% ipython --no-banner

In [1]: import numpy as np

In [2]: import numpy.linalg as la

In [3]: np.set_printoptions(precision=1, suppress=True, linewidth=140, floatmode="fixed")

In [4]: B = np.array([[4, 6, 2, 5], [7, 3, 1, 5]])

In [5]: m1 = B.T @ B

In [6]: m1
Out[6]: 
array([[65, 45, 15, 55],
       [45, 45, 15, 45],
       [15, 15,  5, 15],
       [55, 45, 15, 50]])

In [7]: U, sv, Vt = la.svd(m1)

In [8]: sv.round(1) + 0
Out[8]: array([155.5,   9.5,   0.0,   0.0])

In [9]: B = U[:, :2] @ np.diag(sv[:2]) @ Vt[:2]

In [10]: np.round(la.norm(m1 - B) / la.norm(m1), 1)
Out[10]: np.float64(0.0)

In [11]: print(la.matrix_rank(B))
2

In [12]: print(round(float(np.abs(m1 - B).max()), 1))
0.0

In [13]: round(la.norm(m1 - B, 2), 1), np.round(sv[2], 1)
Out[13]: (np.float64(0.0), np.float64(0.0))

In [14]: rng = np.random.default_rng(905)

In [15]: B = m1 + rng.integers(-2, 3, (4, 2)) @ rng.integers(-2, 3, (2, 4))

In [16]: B
Out[16]: 
array([[63, 41, 19, 57],
       [44, 43, 17, 46],
       [16, 17,  3, 14],
       [58, 48, 13, 46]])

In [17]: np.round(la.svd(B - m1, compute_uv=False), 1) + 0
Out[17]: array([9.6, 2.4, 0.0, 0.0])

In [18]: print(B - m1)
[[-2 -4  4  2]
 [-1 -2  2  1]
 [ 1  2 -2 -1]
 [ 3  3 -2 -4]]

In [19]: print(la.matrix_rank(B - m1, tol=1e-8))
2

In [20]: B = np.array([[1, 0, 2], [-2, -2, 1]])

In [21]: basis = np.kron(B, m1)

In [22]: la.matrix_rank(basis)
Out[22]: np.int64(4)

In [23]: print(np.unique(m1.round(6), axis=0).shape)
(4, 4)

In [24]: round(float(np.trace(la.pinv(m1) @ m1)), 1)
Out[24]: 2.0

In [25]: feats = np.array([[0, 2, 1],
    ...:     [1, 2, 1],
    ...:     [0, 0, 0],
    ...:     [1, 2, 2],
    ...:     [1, 2, 1],
    ...:     [1, 2, 2],
    ...:     [0, 0, 0],
    ...:     [0, 0, 0],
    ...:     [1, 2, 2],
    ...:     [0, 2, 1],
    ...:     [0, 0, 0],
    ...:     [0, 0, 0],
    ...:     [0, 0, 0],
    ...:     [0, 0, 0],
    ...:     [0, 2, 1],
    ...:     [0, 2, 1],
    ...:     [0, 0, 0]])

In [26]: B = np.c_[feats[:, :1] @ np.array([[3]]), np.array([4, 7, -5, -4, -1, 0, 6, 1, 3, 5, -9, -6, 6, 1, 3, -5, -1])]

In [27]: B
Out[27]: 
array([[ 0,  4],
       [ 3,  7],
       [ 0, -5],
       [ 3, -4],
       [ 3, -1],
       [ 3,  0],
       [ 0,  6],
       [ 0,  1],
       [ 3,  3],
       [ 0,  5],
       [ 0, -9],
       [ 0, -6],
       [ 0,  6],
       [ 0,  1],
       [ 0,  3],
       [ 0, -5],
       [ 0, -1]])

In [28]: np.round(la.norm(B - feats @ la.lstsq(feats, B)[0], axis=0), 1) + 0
Out[28]: array([ 0.0, 18.3])

In [29]: la.matrix_rank(B)
Out[29]: np.int64(2)

In [30]: la.norm(la.qr(feats)[0].T @ B, axis=0) ** 2 / ((B ** 2).sum(axis=0) + 1e-12)
Out[30]: array([1.0, 0.1])

In [31]: E = np.array([[0, 1, 0, 0], [0, 0, 0, 3], [0, 0, 0, 1], [2, 0, 2, 0]])

In [32]: np.count_nonzero(E)
Out[32]: np.int64(5)

In [33]: E.mean(axis=0)
Out[33]: array([0.5, 0.2, 0.5, 1.0])

In [34]: E - E[0]
Out[34]: 
array([[ 0,  0,  0,  0],
       [ 0, -1,  0,  3],
       [ 0, -1,  0,  1],
       [ 2, -1,  2,  0]])

In [35]: round(la.norm(E), 1)
Out[35]: np.float64(4.4)

In [36]: la.matrix_rank(E)
Out[36]: np.int64(3)

In [37]: rank = la.matrix_rank(E)

In [38]: rank
Out[38]: np.int64(3)

In [39]: null = la.svd(E)[2][rank:].T

In [40]: np.allclose(E @ null, 0)
Out[40]: True

In [41]: null.shape
Out[41]: (4, 1)

In [42]: [int(la.matrix_rank(np.delete(E, i, axis=0))) for i in range(4)]
Out[42]: [2, 3, 3, 2]

In [43]: E @ null
Out[43]: 
array([[0.0],
       [0.0],
       [0.0],
       [0.0]])

In [44]: [int(la.matrix_rank(E[:i])) for i in range(1, len(E) + 1)]
Out[44]: [1, 2, 2, 3]

In [45]: null[:, 0] / null[np.abs(null[:, 0]).round(6).argmax(), 0]
Out[45]: array([ 1.0, -0.0, -1.0, -0.0])

In [46]: null @ null.T
Out[46]: 
array([[ 0.5,  0.0, -0.5,  0.0],
       [ 0.0,  0.0,  0.0,  0.0],
       [-0.5,  0.0,  0.5,  0.0],
       [ 0.0,  0.0,  0.0,  0.0]])

In [47]: [round(float(x), 1) for x in la.svd(E, compute_uv=False)[:3]]
Out[47]: [3.2, 2.8, 1.0]

In [48]: la.matrix_rank(E, rtol=0.1)
Out[48]: np.int64(3)

In [49]: la.cond(E) > 100
Out[49]: np.True_

In [50]: np.argsort(-la.norm(E, axis=0).round(6), kind="stable")[:3]
Out[50]: array([3, 0, 2])

In [51]: U, sv, Vt = la.svd(E)

In [52]: V = Vt[:(sv > 1e-8).sum()]

In [53]: x0 = E[0] + 4 * E[2] + rng.integers(2) * np.eye(4)[0]

In [54]: x0
Out[54]: array([1.0, 1.0, 0.0, 4.0])

In [55]: la.matrix_rank(np.vstack([E, x0]))
Out[55]: np.int64(4)

In [56]: np.diag(V.T @ V)
Out[56]: array([0.5, 1.0, 0.5, 1.0])

In [57]: M = np.arange(16).reshape(4, 4) + -2

In [58]: M
Out[58]: 
array([[-2, -1,  0,  1],
       [ 2,  3,  4,  5],
       [ 6,  7,  8,  9],
       [10, 11, 12, 13]])

In [59]: # rank 2

In [60]: U, sv, Vt = la.svd(M)

In [61]: print(np.argmax(sv[:-1] / (sv[1:] + 1e-6)) + 1)
2

In [62]: sv.round(1) + 0
Out[62]: array([28.6,  2.8,  0.0,  0.0])

In [63]: B = U[:, :2] @ np.diag(sv[:2]) @ Vt[:2]

In [64]: round(float(la.norm(M - B) / la.norm(M)), 1)
Out[64]: 0.0

In [65]: la.matrix_rank(B)
Out[65]: np.int64(2)
